$ ipython --no-banner

In [1]: import numpy as np

In [2]: np.set_printoptions(precision=3, suppress=True, linewidth=100)

In [3]: M = np.load("w.npy")

In [4]: M
Out[4]: 
array([[ 0.008, -2.068,  2.58 , -2.317,  1.055,  2.127],
       [-0.45 , -1.929,  3.422, -2.278,  1.086,  2.351],
       [-0.481, -2.182,  3.261, -2.435,  0.783,  1.381],
       [ 0.403, -2.103,  3.47 , -1.783,  1.531,  2.238],
       [ 0.169, -1.259, -3.338,  1.942, -1.783, -3.585],
       [-0.16 , -0.823, -3.074,  2.145, -1.983, -2.921],
       [-0.39 , -0.287, -3.306,  1.803, -1.893, -3.099],
       [ 0.398, -1.167, -3.03 ,  1.627, -1.989, -3.255],
       [-2.053,  0.588, -0.261,  2.886,  1.015,  1.175],
       [-2.427,  0.795,  0.162,  3.319,  1.406,  1.054],
       [-1.907,  1.476, -0.256,  2.888,  1.055,  0.373],
       [-1.71 ,  1.432,  0.201,  2.991,  0.879,  0.966]])

In [5]: Ac = M - M.mean(axis=1)
Traceback (most recent call last):
  Cell In[5], line 1
    Ac = M - M.mean(axis=1)
ValueError: operands could not be broadcast together with shapes (12,6) (12,) 


In [6]: Ac = M - M.mean(axis=0)

In [7]: U, sig, vt = np.linalg.svd(Ac, full_matrices=False)

In [8]: vt[0] * np.sign(vt[0, np.abs(vt[0]).argmax()])
Out[8]: array([ 0.002, -0.142,  0.651, -0.439,  0.297,  0.525])

In [9]: np.abs(vt[0]).argmax()
Out[9]: np.int64(2)

In [10]: np.round(Ac.mean(axis=0), 3) + 0
Out[10]: array([0., 0., 0., 0., 0., 0.])

In [11]: sig ** 2 / (sig ** 2).sum()
Out[11]: array([0.731, 0.255, 0.005, 0.004, 0.003, 0.001])

In [12]: round((sig ** 2).sum() ** 2 / (sig ** 4).sum(), 3)
Out[12]: np.float64(1.667)

In [13]: (np.sign(U[:, 0]) == np.sign(U[0, 0])).astype(int)
Out[13]: array([1, 1, 1, 1, 0, 0, 0, 0, 0, 0, 0, 0])

In [14]: np.searchsorted(np.cumsum(sig ** 2) / (sig ** 2).sum(), 0.9) + 1
Out[14]: np.int64(2)

In [15]: W0 = np.load("m.npy")

In [16]: W0
Out[16]: 
array([[ 0.619,  0.262,  0.288,  0.007, -0.057, -0.285],
       [ 0.262,  0.2  ,  0.155,  0.176,  0.185, -0.043],
       [ 0.288,  0.155,  0.511, -0.258,  0.138,  0.24 ],
       [ 0.007,  0.176, -0.258,  0.631,  0.331, -0.159],
       [-0.057,  0.185,  0.138,  0.331,  0.518,  0.289],
       [-0.285, -0.043,  0.24 , -0.159,  0.289,  0.522]])

In [17]: U, sig, vt = np.linalg.svd(W0)

In [18]: vecs = vt[:(sig > 1e-8).sum()]

In [19]: rng = np.random.default_rng(3)

In [20]: vec = W0[2] + 2 * W0[3] + rng.integers(2) * np.eye(6)[5]

In [21]: vec
Out[21]: array([ 0.301,  0.508, -0.006,  1.004,  0.8  ,  0.921])

In [22]: np.linalg.matrix_rank(np.vstack([W0, vec]))
Out[22]: np.int64(4)

In [23]: round(float(np.linalg.norm(vec - vecs.T @ vecs @ vec)), 3)
Out[23]: 0.692

In [24]: vecs.T @ vecs
Out[24]: 
array([[ 0.619,  0.262,  0.288,  0.007, -0.057, -0.285],
       [ 0.262,  0.2  ,  0.155,  0.176,  0.185, -0.043],
       [ 0.288,  0.155,  0.511, -0.258,  0.138,  0.24 ],
       [ 0.007,  0.176, -0.258,  0.631,  0.331, -0.159],
       [-0.057,  0.185,  0.138,  0.331,  0.518,  0.289],
       [-0.285, -0.043,  0.24 , -0.159,  0.289,  0.522]])

In [25]: np.diag(vecs.T @ vecs)
Out[25]: array([0.619, 0.2  , 0.511, 0.631, 0.518, 0.522])

In [26]: U, sig, vt = np.linalg.svd(W0)

In [27]: sig.round(3) + 0
Out[27]: array([1., 1., 1., 0., 0., 0.])

In [28]: M2 = U[:, :3] @ np.diag(sig[:3]) @ vt[:3]

In [29]: np.linalg.matrix_rank(W0, rtol=0.05)
Out[29]: np.int64(3)

In [30]: round(float(np.linalg.norm(W0 - M2) / np.linalg.norm(W0)), 3)
Out[30]: 0.0

In [31]: evals, vecs = np.linalg.eigh(W0)

In [32]: np.round(vecs.T @ vecs, 3) + 0
Out[32]: 
array([[1., 0., 0., 0., 0., 0.],
       [0., 1., 0., 0., 0., 0.],
       [0., 0., 1., 0., 0., 0.],
       [0., 0., 0., 1., 0., 0.],
       [0., 0., 0., 0., 1., 0.],
       [0., 0., 0., 0., 0., 1.]])

In [33]: vecs @ np.diag(evals) @ vecs.T
Out[33]: 
array([[ 0.619,  0.262,  0.288,  0.007, -0.057, -0.285],
       [ 0.262,  0.2  ,  0.155,  0.176,  0.185, -0.043],
       [ 0.288,  0.155,  0.511, -0.258,  0.138,  0.24 ],
       [ 0.007,  0.176, -0.258,  0.631,  0.331, -0.159],
       [-0.057,  0.185,  0.138,  0.331,  0.518,  0.289],
       [-0.285, -0.043,  0.24 , -0.159,  0.289,  0.522]])

In [34]: (evals > 1e-8).sum(), (evals < -1e-8).sum()
Out[34]: (np.int64(3), np.int64(0))

In [35]: np.linalg.eigvalsh(W0 + 2 * np.eye(6))
Out[35]: array([2., 2., 2., 3., 3., 3.])

In [36]: np.round(np.linalg.eigvalsh(W0 @ W0), 3) + 0
Out[36]: array([0., 0., 0., 1., 1., 1.])

In [37]: np.round(np.linalg.svd(W0, compute_uv=False), 3) + 0
Out[37]: array([1., 1., 1., 0., 0., 0.])

In [38]: np.unique(evals.round(6) + 0, return_counts=True)[1]
Out[38]: array([3, 3])

In [39]: K = np.load("test10.npy")

In [40]: K
Out[40]: 
array([[-2, -2,  0,  0,  0, -2,  0,  0],
       [ 0,  0,  0,  0,  0,  0,  0,  0],
       [ 0,  0,  0,  0,  0,  0,  0,  1],
       [ 0,  0,  0,  0,  0,  0,  0,  0],
       [ 0,  0,  0,  3,  0,  0,  0,  0],
       [ 0,  0,  0,  0,  0,  0,  0,  0],
       [ 3,  0,  1,  0, -1,  0,  0,  0]])

In [41]: round(np.linalg.norm(K, 2) / np.linalg.norm(K), 3)
Out[41]: np.float64(0.729)

In [42]: np.linalg.matrix_rank(K, rtol=0.1)
Out[42]: np.int64(4)

In [43]: np.argsort(-np.linalg.norm(K, axis=0).round(6), kind="stable")[:3]
Out[43]: array([0, 3, 1])

In [44]: data = np.loadtxt("a.csv", delimiter=",")

In [45]: data
Out[45]: 
array([[ 4.,  3.,  0.,  5.],
       [ 2.,  3.,  2.,  1.],
       [ 1.,  3.,  4.,  3.],
       [10., 12.,  6.,  8.]])

In [46]: np.linalg.matrix_rank(data, rtol=0.1)
Out[46]: np.int64(3)

In [47]: [round(float(x), 3) for x in np.linalg.svd(data, compute_uv=False)[:3]]
Out[47]: [20.648, 3.849, 2.416]

In [48]: u = np.array([1, 6])

In [49]: np.correlate(data[0], data[3], "full")
Out[49]: array([ 32.,  48.,  66., 116.,  60.,  60.,  50.])

In [50]: np.array([np.convolve(row, u, "same") for row in data])
Out[50]: 
array([[ 4., 27., 18.,  5.],
       [ 2., 15., 20., 13.],
       [ 1.,  9., 22., 27.],
       [10., 72., 78., 44.]])

In [51]: np.polyval(u, data[0])
Out[51]: array([10.,  9.,  6., 11.])

In [52]: proj = np.triu(np.array([[1, 0, 1, 2], [2, 2, 3, 1], [2, 1, 1, 1], [3, 0, 1, 2]]), 1) + np.eye(4)

In [53]: M2 = proj @ data @ np.linalg.inv(proj)

In [54]: proj @ data - data @ proj
Out[54]: 
array([[ 21.,  27.,   3.,   8.],
       [ 13.,  21.,   7.,   8.],
       [ 10.,  12.,  -4.,  -1.],
       [  0.,   0., -46., -38.]])

In [55]: np.linalg.matrix_rank(M2)
Out[55]: np.int64(3)

In [56]: M2
Out[56]: 
array([[ 25.,  30., -99.,  43.],
       [ 15.,  24., -67.,  31.],
       [ 11.,  15., -46.,  20.],
       [ 10.,  12., -40.,  16.]])

In [57]: np.round(np.poly(M2), 3) + 0
Out[57]: array([  1., -19.,  36.,  72.,   0.])

In [58]: J = np.array([[5, 0, 0, 0, 0],
    ...:     [5, 4, 0, 0, 0],
    ...:     [4, 4, 1, 0, 0],
    ...:     [2, 0, 3, 1, 0],
    ...:     [5, 0, 2, 0, 1]])

In [59]: proj = np.triu(np.array([[2, 3, -1, -2, -1],
    ...:     [3, -3, -3, -2, 0],
    ...:     [2, -3, -3, 1, 2],
    ...:     [-2, 1, 2, 0, 2],
    ...:     [2, -3, 1, -3, 3]]), 1) + np.eye(5)

In [60]: M2 = proj @ J @ np.linalg.inv(proj)

In [61]: np.linalg.matrix_rank(M2)
Out[61]: np.int64(5)

In [62]: np.trace(M2), np.trace(J)
Out[62]: (np.float64(12.0), np.int64(12))

In [63]: M2
Out[63]: 
array([[   7.,  -13.,  -41.,   27.,   34.],
       [ -11.,   25.,   55.,  -29.,  -63.],
       [  16.,  -44., -108.,   53.,  128.],
       [  12.,  -36.,  -89.,   42.,  108.],
       [   5.,  -15.,  -38.,   18.,   46.]])

In [64]: np.poly(M2)
Out[64]: array([  1., -12.,  50., -88.,  69., -20.])

In [65]: M2 = np.array([[-7, -5, -8, 8, 4, 4, -3, 3],
    ...:     [7, -7, 9, -9, -7, 6, -4, 0],
    ...:     [-3, 4, -9, -3, 2, 9, -4, -4],
    ...:     [-4, -5, 8, 9, 9, 8, 9, -5],
    ...:     [3, -5, 0, -6, 0, -1, 4, 6],
    ...:     [-8, 7, 5, -1, -3, 2, -7, -2],
    ...:     [-9, -4, -7, 8, -7, 6, -8, 6],
    ...:     [-6, 3, 9, 9, 4, -2, -2, 2]])

In [66]: A = M2 + M2.T

In [67]: A
Out[67]: 
array([[-14,   2, -11,   4,   7,  -4, -12,  -3],
       [  2, -14,  13, -14, -12,  13,  -8,   3],
       [-11,  13, -18,   5,   2,  14, -11,   5],
       [  4, -14,   5,  18,   3,   7,  17,   4],
       [  7, -12,   2,   3,   0,  -4,  -3,  10],
       [ -4,  13,  14,   7,  -4,   4,  -1,  -4],
       [-12,  -8, -11,  17,  -3,  -1, -16,   4],
       [ -3,   3,   5,   4,  10,  -4,   4,   4]])

In [68]: round(np.linalg.eigvalsh(A).min(), 3)
Out[68]: np.float64(-45.365)

In [69]: np.all(np.linalg.eigvalsh(A) > 0)
Out[69]: np.False_
